>>> import numpy as np
>>> np.set_printoptions(precision=2, suppress=True, linewidth=140, sign=" ")
>>> rd = lambda a: np.round(a, 2) + 0
>>> W0 = np.loadtxt("mat.csv", delimiter=",")
>>> print(W0)
[[ 2.73  0.82  0.93]
 [ 2.83  0.95  0.32]
 [ 2.69 -0.38  1.26]
 [ 1.94 -1.34  1.85]
 [-2.55  0.22 -1.57]
 [-0.37 -2.92 -0.58]
 [ 1.91  1.82 -1.42]
 [-0.52  1.41  2.6 ]
 [ 1.35  2.19  1.54]
 [ 1.16  0.92 -2.61]
 [-2.82  0.59  0.82]
 [-2.71 -0.83 -0.97]
 [-1.95 -1.09 -2.  ]
 [-0.14  0.87 -2.87]
 [-2.87 -0.74 -0.49]
 [-2.16 -0.53  2.01]
 [ 1.69 -0.95  2.29]
 [ 0.77  1.06  2.7 ]
 [-0.68  1.46 -2.53]
 [ 0.08  0.08 -3.  ]
 [ 1.93 -1.47 -1.77]
 [-1.27  0.46 -2.68]
 [-1.72 -1.72  1.75]
 [ 0.11  2.68  1.34]
 [ 1.27  1.89 -1.95]]
>>> vec = np.array([3, -2, -1])
>>> y = W0 @ vec
>>> rd(np.linalg.pinv(W0) @ W0)
array([[ 1.,  0.,  0.],
       [ 0.,  1.,  0.],
       [ 0.,  0.,  1.]])
>>> rd(np.linalg.solve(W0.T @ W0, W0.T @ y))
array([ 3., -2., -1.])
>>> rng = np.random.default_rng(422)
>>> y = y + 0.3 * rng.normal(size=25)
>>> rd(y)
array([  6.22,   6.43,   7.77,   6.13,  -6.59,   5.6 ,   3.25,  -7.07,  -1.81,   4.4 , -10.29,  -5.21,  -1.82,   1.  ,  -6.72,  -7.07,
         4.43,  -1.91,  -2.64,   2.79,  11.11,  -1.81,  -3.31,  -6.41,   1.87])
>>> beta, *_ = np.linalg.lstsq(W0, y)
>>> print(rd(beta))
[ 3.01 -2.02 -0.99]
>>> print(beta.round())
[ 3. -2. -1.]
>>> rd(W0.T @ (y - W0 @ beta))
array([ 0.,  0.,  0.])
>>> Ac = W0 - W0.mean(axis=0)
>>> U, sig, Vt = np.linalg.svd(Ac, full_matrices=False)
>>> rd(sig ** 2 / (sig ** 2).sum())
array([ 0.46,  0.36,  0.18])
>>> rd(Vt[0] * np.sign(Vt[0, np.abs(Vt[0]).argmax()]))
array([ 0.69,  0.15,  0.71])
>>> print(rd(np.abs(Vt[-1])))
[ 0.34  0.93  0.13]
>>> np.abs(U[:, 0]).argmax()
np.int64(12)
>>> np.searchsorted(np.cumsum(sig ** 2) / (sig ** 2).sum(), 0.9) + 1
np.int64(3)
>>> print(rd(Ac.mean(axis=0)))
[ 0.  0.  0.]
>>> print(rd(sig))
[ 10.17   8.89   6.34]
>>> vec = np.array([1, 1, 0])
>>> np.sign((W0 @ vec).round(6))
array([ 1.,  1.,  1.,  1., -1., -1.,  1.,  1.,  1.,  1., -1., -1., -1.,  1., -1., -1.,  1.,  1.,  1.,  1.,  1., -1., -1.,  1.,  1.])
>>> W0 * vec
array([[ 2.73,  0.82,  0.  ],
       [ 2.83,  0.95,  0.  ],
       [ 2.69, -0.38,  0.  ],
       [ 1.94, -1.34,  0.  ],
       [-2.55,  0.22, -0.  ],
       [-0.37, -2.92, -0.  ],
       [ 1.91,  1.82, -0.  ],
       [-0.52,  1.41,  0.  ],
       [ 1.35,  2.19,  0.  ],
       [ 1.16,  0.92, -0.  ],
       [-2.82,  0.59,  0.  ],
       [-2.71, -0.83, -0.  ],
       [-1.95, -1.09, -0.  ],
       [-0.14,  0.87, -0.  ],
       [-2.87, -0.74, -0.  ],
       [-2.16, -0.53,  0.  ],
       [ 1.69, -0.95,  0.  ],
       [ 0.77,  1.06,  0.  ],
       [-0.68,  1.46, -0.  ],
       [ 0.08,  0.08, -0.  ],
       [ 1.93, -1.47, -0.  ],
       [-1.27,  0.46, -0.  ],
       [-1.72, -1.72,  0.  ],
       [ 0.11,  2.68,  0.  ],
       [ 1.27,  1.89, -0.  ]])
>>> print((W0 @ vec).argmax())
1
>>> W0 @ np.eye(3)[2]
array([ 0.93,  0.32,  1.26,  1.85, -1.57, -0.58, -1.42,  2.6 ,  1.54, -2.61,  0.82, -0.97, -2.  , -2.87, -0.49,  2.01,  2.29,  2.7 , -2.53,
       -3.  , -1.77, -2.68,  1.75,  1.34, -1.95])
>>> Ac = (W0 - W0.mean(axis=0)) / W0.std(axis=0)
>>> np.argwhere(np.abs(Ac) > 2)
array([[ 5,  1]])
>>> beta = np.linalg.lstsq(np.delete(Ac, 1, axis=1), Ac[:, 1])[0]
>>> np.abs(beta).argmax()
np.int64(0)
>>> rd(1 - np.var(Ac[:, 1] - np.delete(Ac, 1, axis=1) @ beta))
np.float64(0.06)
>>> d = np.linalg.norm(W0[:, None] - W0[None], axis=-1)
>>> d[24].round(6).argsort(kind="stable")[:4]
array([ 24,   6,   9,  13])
>>> rd(np.linalg.norm(W0, axis=1))
array([ 3.  ,  3.  ,  2.99,  3.  ,  3.  ,  3.  ,  3.  ,  3.  ,  3.  ,  3.  ,  3.  ,  3.  ,  3.  ,  3.  ,  3.  ,  3.  ,  3.  ,  3.  ,  3.  ,
        3.  ,  3.  ,  3.  ,  3.  ,  3.  ,  3.  ])
>>> rd(d[:5, :5])
array([[ 0.  ,  0.63,  1.25,  2.48,  5.87],
       [ 0.63,  0.  ,  1.63,  2.89,  5.75],
       [ 1.25,  1.63,  0.  ,  1.35,  5.99],
       [ 2.48,  2.89,  1.35,  0.  ,  5.86],
       [ 5.87,  5.75,  5.99,  5.86,  0.  ]])
>>> (d + 1e9 * np.eye(25)).round(6).argmin(axis=1)
array([  1,   0,   0,  16,  11,  12,  24,  17,  23,  24,  15,  14,  11,  19,  11,  22,   3,   7,  13,  13,   9,  18,  15,   8,   6])
>>> np.unravel_index(d.round(6).argmax(), d.shape)
(np.int64(1), np.int64(14))
>>> np.flatnonzero(d[24] < d.mean() / 2)
array([  6,   9,  24])
>>> m1 = np.load("out10.npy")
>>> m1
array([[ 0,  4,  4,  0],
       [ 0,  0,  4,  4],
       [ 4,  0,  0,  4],
       [ 4,  4,  0,  0]])
>>> ang = np.radians(90)
>>> Rm = np.eye(4)
>>> Rm[2, 2] = Rm[1, 1] = np.cos(ang)
>>> Rm[2, 1], Rm[1, 2] = -np.sin(ang), np.sin(ang)
>>> rd(Rm)
array([[ 1.,  0.,  0.,  0.],
       [ 0.,  0.,  1.,  0.],
       [ 0., -1.,  0.,  0.],
       [ 0.,  0.,  0.,  1.]])
>>> out = m1 @ Rm.T
>>> np.abs(out - m1).max(axis=0)
array([ 0.,  4.,  8.,  0.])
>>> rd(np.linalg.det(Rm)), np.trace(Rm)
(np.float64(1.0), np.float64(2.0))
>>> out = np.array([[0, 2, 3], [3, 2, 0], [1, 2, 1], [3, 3, 0]])
>>> np.einsum("ik,kj->ji", m1, out)
array([[ 16,  16,  12,  12],
       [ 16,  20,  20,  16],
       [  4,   4,  12,  12]])
>>> np.einsum("ij->j", m1)
array([ 8,  8,  8,  8])
>>> print(np.linalg.matrix_rank(np.vstack([m1, out.T])))
4
>>> m1 @ out
array([[ 16,  16,   4],
       [ 16,  20,   4],
       [ 12,  20,  12],
       [ 12,  16,  12]])
>>> print(np.linalg.matrix_rank(m1 @ out))
3
>>> np.einsum("ij,ij->i", m1, m1)
array([ 32,  32,  32,  32])
>>> print(np.einsum("ik,kj->ij", m1, out))
[[ 16  16   4]
 [ 16  20   4]
 [ 12  20  12]
 [ 12  16  12]]
>>> feats = np.array([[1.0, 0.0, 0.0, 0.0],
...     [0.0, 3.0, 1.0, 3.0],
...     [0.0, 0.0, 1.0, 3.0],
...     [0.0, 3.0, 0.0, 3.0]])
>>> vec = np.array([5, -1, 0, -5])
>>> y = feats @ vec
>>> y
array([  5., -18., -15., -18.])
>>> rd(np.linalg.solve(feats.T, feats[2]))
array([ 0.,  0.,  1.,  0.])
>>> print(rd(np.linalg.solve(feats, y)))
[ 5. -1.  0. -5.]
>>> lab = rng.permutation(4)
>>> print(lab)
[ 0  1  2  3]
>>> out = feats[lab][:, lab]
>>> np.allclose(out, feats)
True
>>> np.trace(out)
np.float64(8.0)
>>> out
array([[ 1.,  0.,  0.,  0.],
       [ 0.,  3.,  1.,  3.],
       [ 0.,  0.,  1.,  3.],
       [ 0.,  3.,  0.,  3.]])
>>> print(rd(np.linalg.det(out)), rd(np.linalg.det(feats[lab])))
9.0 9.0
>>> out = feats[0, 0] * feats[1:] - np.outer(feats[1:, 0], feats[0])
>>> out
array([[ 0.,  3.,  1.,  3.],
       [ 0.,  0.,  1.,  3.],
       [ 0.,  3.,  0.,  3.]])
>>> feats[:, 0] / feats[0, 0]
array([ 1.,  0.,  0.,  0.])
>>> np.flatnonzero(~out.round(6).any(axis=1))
array([], dtype=int64)
>>> U, sig, Vt = np.linalg.svd(m1)
>>> vecs = Vt[:(sig > 1e-8).sum()]
>>> vec = m1[2] + -2 * m1[0] + rng.integers(2) * np.eye(4)[3]
>>> vec
array([ 4., -8., -8.,  4.])
>>> print(rd(np.linalg.norm(vec - vecs.T @ vecs @ vec)))
0.0
>>> np.allclose(vecs.T @ vecs @ vec, vec)
True
>>> rd(np.diag(vecs.T @ vecs))
array([ 0.75,  0.75,  0.75,  0.75])
>>> vec = np.array([2, 2, 0, 1])
>>> (feats * vec).sum(axis=1)
array([ 2.,  9.,  3.,  9.])
>>> np.einsum("ij,j->i", feats, vec)
array([ 2.,  9.,  3.,  9.])
>>> feats @ (2 * vec)
array([  4.,  18.,   6.,  18.])
>>> np.linalg.norm(feats @ vec) <= np.linalg.norm(feats, 2) * np.linalg.norm(vec) + 1e-9
np.True_
>>> (feats @ vec).argmax()
np.int64(1)
>>> np.sign((feats @ vec).round(6))
array([ 1.,  1.,  1.,  1.])
>>> mat = np.load("dump.npy")
>>> mat
array([[ 2,  0,  2,  0],
       [-3,  0, -3,  0],
       [ 2,  0,  2,  0],
       [-3,  0, -3,  0]])
>>> print(np.allclose(mat[:-1].T @ np.linalg.lstsq(mat[:-1].T, mat[-1])[0], mat[-1]))
True
>>> np.linalg.cond(mat) > 100
np.True_
>>> np.linalg.matrix_rank(mat, rtol=0.1)
np.int64(1)
>>> np.argsort(-np.linalg.norm(mat, axis=0).round(6), kind="stable")[:3]
array([ 0,  2,  1])
>>> print([round(float(x), 2) for x in np.linalg.svd(mat, compute_uv=False)[:3]])
[7.21, 0.0, 0.0]
>>> E = np.load("sample7.npy")
>>> E
array([[-1.,  1.,  0.],
       [ 0., -1.,  1.],
       [ 0.,  0., -1.]])
>>> evals, vecs = np.linalg.eig(E)
>>> np.prod(evals)
np.float64(-1.0)
>>> out = np.array([[1, 1], [-2, 0]])
>>> X = np.tril(out)
>>> print(X)
[[ 1  0]
 [-2  0]]
>>> r = np.linalg.matrix_rank(X)
>>> print(r)
1
>>> null = np.linalg.svd(X)[2][r:].T
>>> np.linalg.matrix_rank(X.T @ X), np.linalg.matrix_rank(X @ X.T)
(np.int64(1), np.int64(1))
>>> [int(np.linalg.matrix_rank(X[:i])) for i in range(1, len(X) + 1)]
[1, 1]
>>> np.allclose(X @ null, 0)
True
>>> null[:, 0] / null[np.abs(null[:, 0]).round(6).argmax(), 0]
array([ 0.,  1.])
>>> null.shape
(2, 1)
>>> print([int(np.linalg.matrix_rank(np.delete(X, i, axis=0))) for i in range(2)])
[1, 1]
>>> hat = np.triu(np.array([[2, -2], [-1, 0]]), 1) + np.eye(2)
>>> out = hat @ X @ np.linalg.inv(hat)
>>> print(out)
[[ 5. 10.]
 [-2. -4.]]
>>> rd(np.poly(out))
array([ 1., -1.,  0.])
>>> rd(np.linalg.det(out))
np.float64(0.0)
>>> np.trace(out), np.trace(X)
(np.float64(1.0), np.int64(1))
>>> [int(np.linalg.matrix_rank(np.linalg.matrix_power(X, p))) for p in range(1, 3)]
[1, 1]
>>> X @ X
array([[ 1,  0],
       [-2,  0]])
>>> print(np.linalg.matrix_rank(X - X[0, 0] * np.eye(2)))
1
>>> np.linalg.matrix_power(X - np.diag(np.diag(X)), 2)
array([[ 0,  0],
       [ 0,  0]])
>>> print(rd(np.poly(feats)))
[  1.  -8.  13. -15.   9.]
>>> np.einsum("ij,ji->", feats, feats)
np.float64(38.0)
>>> rd(np.linalg.det(feats.T))
np.float64(9.0)
>>> print(np.kron(np.eye(2, dtype=int), feats))
[[ 1.  0.  0.  0.  0.  0.  0.  0.]
 [ 0.  3.  1.  3.  0.  0.  0.  0.]
 [ 0.  0.  1.  3.  0.  0.  0.  0.]
 [ 0.  3.  0.  3.  0.  0.  0.  0.]
 [ 0.  0.  0.  0.  1.  0.  0.  0.]
 [ 0.  0.  0.  0.  0.  3.  1.  3.]
 [ 0.  0.  0.  0.  0.  0.  1.  3.]
 [ 0.  0.  0.  0.  0.  3.  0.  3.]]
>>> rd(np.linalg.eigvals(feats))
array([ 6.27+0.j  ,  0.36+1.14j,  0.36-1.14j,  1.  +0.j  ])
>>> out = np.array([[5, -5], [-3, -1]])
>>> W2 = np.kron(out, X)
>>> W2
array([[  5,   0,  -5,   0],
       [-10,   0,  10,   0],
       [ -3,   0,  -1,   0],
       [  6,   0,   2,   0]])
>>> np.linalg.matrix_rank(W2)
np.int64(2)
>>> J = np.loadtxt("test17.csv", delimiter=",")
>>> J
array([[-70.23,  41.01,  27.36],
       [-70.7 ,  40.28,  28.99],
       [-67.98,  38.8 ,  29.68],
       [-70.02,  40.65,  30.05],
       [-70.26,  39.8 ,  30.65],
       [-69.12,  38.62,  31.15],
       [-70.27,  38.53,  29.33],
       [-71.77,  39.96,  29.54],
       [-66.74,  39.63,  29.18],
       [-68.08,  39.48,  29.79],
       [-69.5 ,  40.49,  31.51],
       [-71.28,  39.84,  27.91],
       [-69.18,  39.23,  31.4 ],
       [-70.39,  40.28,  30.84],
       [-71.67,  41.08,  31.89],
       [-68.3 ,  39.78,  29.33],
       [-69.94,  40.3 ,  27.63],
       [-69.86,  40.18,  30.71],
       [-69.8 ,  39.74,  30.77],
       [-70.5 ,  40.22,  28.53],
       [-68.95,  40.17,  28.1 ],
       [-68.46,  38.49,  28.56],
       [-69.43,  39.96,  30.88],
       [-70.7 ,  39.95,  32.13],
       [-67.07,  42.14,  30.07],
       [-68.76,  39.99,  29.97]])
>>> d = np.linalg.norm(J[:, None] - J[None], axis=-1)
>>> rd(d[:5, :5])
array([[ 0.  ,  1.85,  3.92,  2.72,  3.51],
       [ 1.85,  0.  ,  3.17,  1.31,  1.78],
       [ 3.92,  3.17,  0.  ,  2.78,  2.67],
       [ 2.72,  1.31,  2.78,  0.  ,  1.07],
       [ 3.51,  1.78,  2.67,  1.07,  0.  ]])
>>> d.mean(axis=1).argmax()
np.int64(24)
>>> d[7].round(6).argsort(kind="stable")[:4]
array([  7,   1,  19,  11])
>>> d.shape
(26, 26)
>>> np.flatnonzero(d[7] < d.mean() / 2)
array([ 1,  7])
>>> print((d + 1e9 * np.eye(26)).round(6).argmin(axis=1))
[ 16  19   9  17  18  12   4   1   9  15  22  19   5   4  23   9   0  18  22   1  16   2  18  13   8  15]
>>> np.unravel_index(d.round(6).argmax(), d.shape)
(np.int64(8), np.int64(14))
